$ python -q
>>> import numpy as np
>>> from numpy import linalg as LA
>>> np.set_printoptions(suppress=True, linewidth=160)
>>> rnd = lambda a: np.round(a, 2) + 0
>>> F = np.load("data.npy")
>>> F
array([[-2, -3, -2],
       [-2, -3, -2],
       [-4, -6, -4],
       [-4, -6, -4],
       [-2, -3, -2],
       [-4, -6, -4]])
>>> np.unique(F.round(6), axis=0).shape
(2, 3)
>>> try:
...     LA.inv(F)
... except LA.LinAlgError as e:
...     print(e)
... 
Last 2 dimensions of the array must be square
>>> u = np.array([0, 2, 2])
>>> print(np.correlate(F[2], F[5], "full"))
[16 48 68 48 16]
>>> np.cross(F[2, :3], F[5, :3])
array([0, 0, 0])
>>> rank = LA.matrix_rank(F)
>>> rank
np.int64(1)
>>> ns = LA.svd(F)[2][rank:].T
>>> print([int(LA.matrix_rank(F[:i])) for i in range(1, len(F) + 1)])
[1, 1, 1, 1, 1, 1]
>>> E = np.loadtxt("sample2.csv", delimiter=",")
>>> E
array([[-0.1,  0.2, -0.2],
       [ 0.5, -0.6,  1.4],
       [-0.8, -0.7,  0.2],
       [ 0. ,  0.5,  1. ],
       [-2.1,  0.9, -1.1],
       [ 0.9, -0.6, -0.3],
       [-1.3, -2.5, -1.5]])
>>> A2 = np.c_[E[:, :2] @ np.array([[9, -3], [4, 1]]), np.array([1, 0, 2, 2, 1, 1, 2])]
>>> print(rnd(A2))
[[ -0.1   0.5   1. ]
 [  2.1  -2.1   0. ]
 [-10.    1.7   2. ]
 [  2.    0.5   2. ]
 [-15.3   7.2   1. ]
 [  5.7  -3.3   1. ]
 [-21.7   1.4   2. ]]
>>> print(rnd(LA.lstsq(E, A2[:, 0])[0]))
[9. 4. 0.]
>>> x0 = np.array([3, 0, 2])
>>> rhs = E @ x0
>>> try:
...     LA.solve(E, rhs)
... except LA.LinAlgError as e:
...     print(repr(e))
... 
LinAlgError('Last 2 dimensions of the array must be square')
>>> rnd(rhs)
array([-0.7,  4.3, -2. ,  2. , -8.5,  2.1, -6.9])
>>> print(rnd(LA.pinv(E) @ E))
[[1. 0. 0.]
 [0. 1. 0.]
 [0. 0. 1.]]
>>> rnd(LA.solve(E.T @ E, E.T @ rhs))
array([3., 0., 2.])
>>> rnd(LA.lstsq(E, rhs)[0])
array([3., 0., 2.])
>>> rng = np.random.default_rng(27600)
>>> rhs = rhs + 0.3 * rng.normal(size=7)
>>> rnd(rhs)
array([-0.64,  4.24, -1.56,  2.36, -8.06,  1.97, -7.16])
>>> c, *_ = LA.lstsq(E, rhs)
>>> rnd(E.T @ (rhs - E @ c))
array([0., 0., 0.])
>>> print([round(float(LA.norm(LA.solve(E.T @ E + lam * np.eye(3), E.T @ rhs))), 2) for lam in (0, 1, 10, 100)])
[3.51, 3.22, 1.9, 0.38]
>>> print(rnd(c))
[2.74 0.1  2.19]
>>> c.round()
array([3., 0., 2.])
>>> u, g = E[3], E[6]
>>> u @ g
np.float64(-2.75)
>>> p = (u @ g) / (u @ u) * u
>>> print(rnd(LA.norm(u + g) ** 2 + LA.norm(u - g) ** 2))
22.88
>>> print(LA.matrix_rank(np.outer(u, g)))
1
>>> m1 = np.load("dump.npy")
>>> print(m1)
[[ 1 -2  4 -8]
 [ 1 -1  1 -1]
 [ 1  0  0  0]]
>>> # row 0 dominates
>>> u, g = m1[1], m1[0]
>>> print(u @ g)
15
>>> p = (u @ g) / (u @ u) * u
>>> LA.matrix_rank(np.outer(u, g))
np.int64(1)
>>> p
array([ 3.75, -3.75,  3.75, -3.75])
>>> np.outer(u, g)
array([[ 1, -2,  4, -8],
       [-1,  2, -4,  8],
       [ 1, -2,  4, -8],
       [-1,  2, -4,  8]])
>>> (g - p) @ u
np.float64(0.0)
>>> g - p
array([-2.75,  1.75,  0.25, -4.25])
>>> rnd(LA.norm(u + g) ** 2 + LA.norm(u - g) ** 2)
np.float64(178.0)
